In [1]: import numpy as np

In [2]: np.set_printoptions(precision=1, suppress=True, linewidth=120)

In [3]: rd = lambda a: np.round(a, 1) + 0

In [4]: E = np.load("block5.npy")

In [5]: E
Out[5]: 
array([[1, 0, 0, 0, 0, 0],
       [3, 1, 0, 0, 0, 0],
       [0, 3, 1, 0, 0, 0],
       [3, 2, 2, 1, 0, 0],
       [3, 1, 2, 1, 1, 0],
       [2, 3, 3, 0, 2, 1]])

In [6]: rng = np.random.default_rng(152)

In [7]: idx = rng.permutation(6)

In [8]: idx
Out[8]: array([3, 2, 1, 0, 5, 4])

In [9]: A2 = E[idx][:, idx]

In [10]: rd(np.linalg.det(A2)), rd(np.linalg.det(E[idx]))
Out[10]: (np.float64(1.0), np.float64(-1.0))

In [11]: rd(np.sort(np.abs(np.linalg.eigvals(A2))))
Out[11]: array([1., 1., 1., 1., 1., 1.])

In [12]: rd(np.linalg.norm(E))
Out[12]: np.float64(9.1)

In [13]: E.sum(axis=0)
Out[13]: array([12, 10,  8,  2,  3,  1])

In [14]: print(np.count_nonzero(E))
19

In [15]: rd(np.linalg.svd(E, compute_uv=False))
Out[15]: array([8.1, 3.3, 2. , 1.3, 0.4, 0. ])

In [16]: E.shape
Out[16]: (6, 6)

In [17]: E[6]
IndexError: index 6 is out of bounds for axis 0 with size 6


In [18]: np.unravel_index(np.abs(E).argmax(), E.shape)
Out[18]: (np.int64(1), np.int64(0))

In [19]: rd(E.mean(axis=0))
Out[19]: array([2. , 1.7, 1.3, 0.3, 0.5, 0.2])

In [20]: E.sum(axis=1)
Out[20]: array([ 1,  4,  4,  8,  8, 11])

In [21]: np.linalg.matrix_rank(E)
Out[21]: np.int64(6)

In [22]: np.prod(np.diag(E)), rd(np.linalg.det(E))
Out[22]: (np.int64(1), np.float64(1.0))

In [23]: [int(np.linalg.matrix_rank(np.linalg.matrix_power(E, p))) for p in range(1, 7)]
Out[23]: [6, 6, 6, 6, 6, 6]

In [24]: np.linalg.matrix_rank(E - E[0, 0] * np.eye(6))
Out[24]: np.int64(5)

In [25]: J = np.load("m.npy")

In [26]: rd(J)
Out[26]: 
array([[ 0.8, -0.2,  0. ,  0.1,  0.2,  0. , -0.3],
       [-0.2,  0.8,  0.1,  0.2,  0.2,  0.2, -0.2],
       [ 0. ,  0.1,  0.8, -0.2,  0. , -0.3, -0.2],
       [ 0.1,  0.2, -0.2,  0.7, -0.1, -0.3, -0.1],
       [ 0.2,  0.2,  0. , -0.1,  0.8,  0. ,  0.3],
       [ 0. ,  0.2, -0.3, -0.3,  0. ,  0.6, -0.2],
       [-0.3, -0.2, -0.2, -0.1,  0.3, -0.2,  0.6]])

In [27]: U, sig, Vt = np.linalg.svd(J)

In [28]: rd(sig)
Out[28]: array([1., 1., 1., 1., 1., 0., 0.])

In [29]: print(np.argmax(sig[:-1] / (sig[1:] + 1e-6)) + 1)
5

In [30]: A2 = U[:, :5] @ np.diag(sig[:5]) @ Vt[:5]

In [31]: rd(A2)
Out[31]: 
array([[ 0.8, -0.2,  0. ,  0.1,  0.2,  0. , -0.3],
       [-0.2,  0.8,  0.1,  0.2,  0.2,  0.2, -0.2],
       [ 0. ,  0.1,  0.8, -0.2,  0. , -0.3, -0.2],
       [ 0.1,  0.2, -0.2,  0.7, -0.1, -0.3, -0.1],
       [ 0.2,  0.2,  0. , -0.1,  0.8,  0. ,  0.3],
       [ 0. ,  0.2, -0.3, -0.3,  0. ,  0.6, -0.2],
       [-0.3, -0.2, -0.2, -0.1,  0.3, -0.2,  0.6]])

In [32]: rd(np.linalg.norm(J - A2, 2)), rd(sig[5])
Out[32]: (np.float64(0.0), np.float64(0.0))

In [33]: rd(np.abs(J - A2).max())
Out[33]: np.float64(0.0)

In [34]: A = np.load("test4.npy")

In [35]: print(A)
[[-1.7  1.1  0.6 -0.4  0.2  0. ]
 [ 1.1 -1.3  0.8 -0.6  1.1  0.2]
 [ 0.6  0.8 -1.2 -0.8  0.2 -0.6]
 [-0.4 -0.6 -0.8 -1.6  0.3  1.8]
 [ 0.2  1.1  0.2  0.3 -1.2  1.4]
 [ 0.   0.2 -0.6  1.8  1.4 -0.1]]

In [36]: vals, evecs = np.linalg.eigh(A)

In [37]: (vals > 1e-8).sum(), (vals < -1e-8).sum()
Out[37]: (np.int64(2), np.int64(4))

In [38]: rd(evecs.T @ A @ evecs)
Out[38]: 
array([[-3. ,  0. ,  0. ,  0. ,  0. ,  0. ],
       [ 0. , -2.9,  0. ,  0. ,  0. ,  0. ],
       [ 0. ,  0. , -2. ,  0. ,  0. ,  0. ],
       [ 0. ,  0. ,  0. , -2. ,  0. ,  0. ],
       [ 0. ,  0. ,  0. ,  0. ,  1. ,  0. ],
       [ 0. ,  0. ,  0. ,  0. ,  0. ,  1.9]])

In [39]: vals.sum(), rd(np.trace(A))
Out[39]: (np.float64(-7.1), np.float64(-7.1))

In [40]: rd(np.linalg.svd(A, compute_uv=False))
Out[40]: array([3. , 2.9, 2. , 2. , 1.9, 1. ])

In [41]: rd(np.abs(evecs[:, -1]))
Out[41]: array([0.1, 0. , 0.3, 0.5, 0.4, 0.7])

In [42]: print(rd(np.linalg.eigvalsh(A @ A)))
[1.  3.7 4.  4.1 8.7 9.3]

In [43]: rd(evecs.T @ evecs)
Out[43]: 
array([[1., 0., 0., 0., 0., 0.],
       [0., 1., 0., 0., 0., 0.],
       [0., 0., 1., 0., 0., 0.],
       [0., 0., 0., 1., 0., 0.],
       [0., 0., 0., 0., 1., 0.],
       [0., 0., 0., 0., 0., 1.]])

In [44]: def softmax(z):
    ...:     e = np.exp(z - z.max(axis=-1, keepdims=True))
    ...:     return e / e.sum(axis=-1, keepdims=True)
    ...: 

In [45]: rd(softmax(A[4] + -2))
Out[45]: array([0.1, 0.3, 0.1, 0.1, 0. , 0.4])

In [46]: S = A @ A.T / np.sqrt(6)

In [47]: softmax(S).round(6).argmax(axis=1)
Out[47]: array([0, 1, 2, 3, 4, 5])

In [48]: rd(softmax(S)[4] @ A)
Out[48]: array([ 0. ,  0.7,  0. ,  0. , -0.5,  1. ])

In [49]: rd(softmax(S))
Out[49]: 
array([[0.6, 0. , 0.1, 0.1, 0.1, 0.1],
       [0. , 0.7, 0.1, 0.1, 0. , 0.1],
       [0.1, 0.1, 0.5, 0.1, 0.1, 0.1],
       [0. , 0.1, 0.1, 0.8, 0.1, 0. ],
       [0.1, 0. , 0.1, 0.1, 0.6, 0.1],
       [0.1, 0.1, 0.1, 0. , 0. , 0.7]])

In [50]: gram = A.T @ A

In [51]: rd(np.linalg.svd(A, compute_uv=False) ** 2)
Out[51]: array([9.3, 8.7, 4.1, 4. , 3.7, 1. ])

In [52]: rd(np.diag(gram))
Out[52]: array([4.7, 5.2, 3.5, 7. , 4.8, 5.6])

In [53]: np.allclose(gram, gram.T)
Out[53]: True

In [54]: rd(np.linalg.eigvalsh(gram)[::-1])
Out[54]: array([9.3, 8.7, 4.1, 4. , 3.7, 1. ])

In [55]: W0 = np.loadtxt("w.csv", delimiter=",")

In [56]: rd(W0)
Out[56]: 
array([[ 0.9, -0.2, -0.2, -0.4, -0.1],
       [-0.2,  0.8, -0.2, -0.5, -0.2],
       [-0.2, -0.2,  0.8, -0.5, -0.2],
       [-0.4, -0.5, -0.5, -0.3, -0.4],
       [-0.1, -0.2, -0.2, -0.4,  0.9]])

In [57]: print(rd(np.linalg.det(W0)))
-1.0

In [58]: rd(np.abs(np.linalg.eigvals(W0)).max())
Out[58]: np.float64(1.0)

In [59]: rd(np.sort(np.abs(np.linalg.eigvals(W0))))
Out[59]: array([1., 1., 1., 1., 1.])

In [60]: np.allclose(W0 @ W0.T, W0.T @ W0)
Out[60]: True

In [61]: np.allclose(W0, W0.T)
Out[61]: True

In [62]: vals, evecs = np.linalg.eigh(W0)

In [63]: rd(np.linalg.svd(W0, compute_uv=False))
Out[63]: array([1., 1., 1., 1., 1.])

In [64]: rd(vals.sum()), rd(np.trace(W0))
Out[64]: (np.float64(3.0), np.float64(3.0))

In [65]: rd(evecs @ np.diag(vals) @ evecs.T)
Out[65]: 
array([[ 0.9, -0.2, -0.2, -0.4, -0.1],
       [-0.2,  0.8, -0.2, -0.5, -0.2],
       [-0.2, -0.2,  0.8, -0.5, -0.2],
       [-0.4, -0.5, -0.5, -0.3, -0.4],
       [-0.1, -0.2, -0.2, -0.4,  0.9]])

In [66]: rd(evecs.T @ evecs)
Out[66]: 
array([[1., 0., 0., 0., 0.],
       [0., 1., 0., 0., 0.],
       [0., 0., 1., 0., 0.],
       [0., 0., 0., 1., 0.],
       [0., 0., 0., 0., 1.]])

In [67]: np.unique(vals.round(6) + 0, return_counts=True)[1]
Out[67]: array([1, 4])

In [68]: x = np.array([-3, 2, 2, -2, -1])

In [69]: rd(np.linalg.det(W0))
Out[69]: np.float64(-1.0)

In [70]: 5 - np.linalg.matrix_rank(W0 - np.eye(5), tol=1e-8)
Out[70]: np.int64(4)

In [71]: [p for p in range(1, 25) if np.allclose(np.linalg.matrix_power(W0, p), np.eye(5))]
Out[71]: [2, 4, 6, 8, 10, 12, 14, 16, 18, 20, 22, 24]

In [72]: rd(np.abs(np.linalg.eigvals(W0)))
Out[72]: array([1., 1., 1., 1., 1.])

In [73]: rd(np.linalg.norm(x)), rd(np.linalg.norm(W0 @ x))
Out[73]: (np.float64(4.7), np.float64(4.7))

In [74]: idx = rng.permutation(5)

In [75]: print(idx)
[3 0 2 4 1]

In [76]: A2 = W0[idx][:, idx]

In [77]: print(rd(A2))
[[-0.3 -0.4 -0.5 -0.4 -0.5]
 [-0.4  0.9 -0.2 -0.1 -0.2]
 [-0.5 -0.2  0.8 -0.2 -0.2]
 [-0.4 -0.1 -0.2  0.9 -0.2]
 [-0.5 -0.2 -0.2 -0.2  0.8]]

In [78]: rd(np.sort(np.abs(np.linalg.eigvals(A2))))
Out[78]: array([1., 1., 1., 1., 1.])

In [79]: rd(np.linalg.det(A2)), rd(np.linalg.det(W0[idx]))
Out[79]: (np.float64(-1.0), np.float64(1.0))

In [80]: np.allclose(A2, W0)
Out[80]: False

In [81]: vals, evecs = np.linalg.eig(W0)

In [82]: print(rd(np.sort(np.linalg.eigvals(np.linalg.inv(W0)))))
[-1.  1.  1.  1.  1.]

In [83]: arr = np.vander(np.arange(5) - 2, 3, increasing=True)

In [84]: print(arr)
[[ 1 -2  4]
 [ 1 -1  1]
 [ 1  0  0]
 [ 1  1  1]
 [ 1  2  4]]

In [85]: vals, evecs = np.linalg.eigh(J)

In [86]: x = np.array([-2, -1, -2, 3, 2, 2, 0])

In [87]: rd(np.linalg.eigvalsh(J[1:, 1:]))
Out[87]: array([0. , 0.2, 1. , 1. , 1. , 1. ])

In [88]: rd(x @ J @ x)
Out[88]: np.float64(13.4)

In [89]: rd(x @ J @ x / (x @ x)), rd(vals[0]), rd(vals[-1])
Out[89]: (np.float64(0.5), np.float64(0.0), np.float64(1.0))

In [90]: rd(np.abs(J).sum(axis=1).max()), rd(np.abs(vals).max())
Out[90]: (np.float64(1.8), np.float64(1.0))

In [91]: x = np.array([6, 6, 4, 6, 0, 0])

In [92]: (A @ x).argmax()
Out[92]: np.int64(4)

In [93]: rd((A * x).sum(axis=1))
Out[93]: array([ -3.6,  -1.6,  -1.2, -18.8,  10.4,   9.6])

In [94]: rd(A * x)
Out[94]: 
array([[-10.2,   6.6,   2.4,  -2.4,   0. ,   0. ],
       [  6.6,  -7.8,   3.2,  -3.6,   0. ,   0. ],
       [  3.6,   4.8,  -4.8,  -4.8,   0. ,   0. ],
       [ -2.4,  -3.6,  -3.2,  -9.6,   0. ,   0. ],
       [  1.2,   6.6,   0.8,   1.8,   0. ,   0. ],
       [  0. ,   1.2,  -2.4,  10.8,   0. ,   0. ]])

In [95]: rd(A @ np.ones(6))
Out[95]: array([-0.2,  1.3, -1. , -1.3,  2. ,  2.7])

In [96]: np.sign((A @ x).round(6))
Out[96]: array([-1., -1., -1., -1.,  1.,  1.])

In [97]: A @ np.eye(6)[4]
Out[97]: array([ 0.2,  1.1,  0.2,  0.3, -1.2,  1.4])
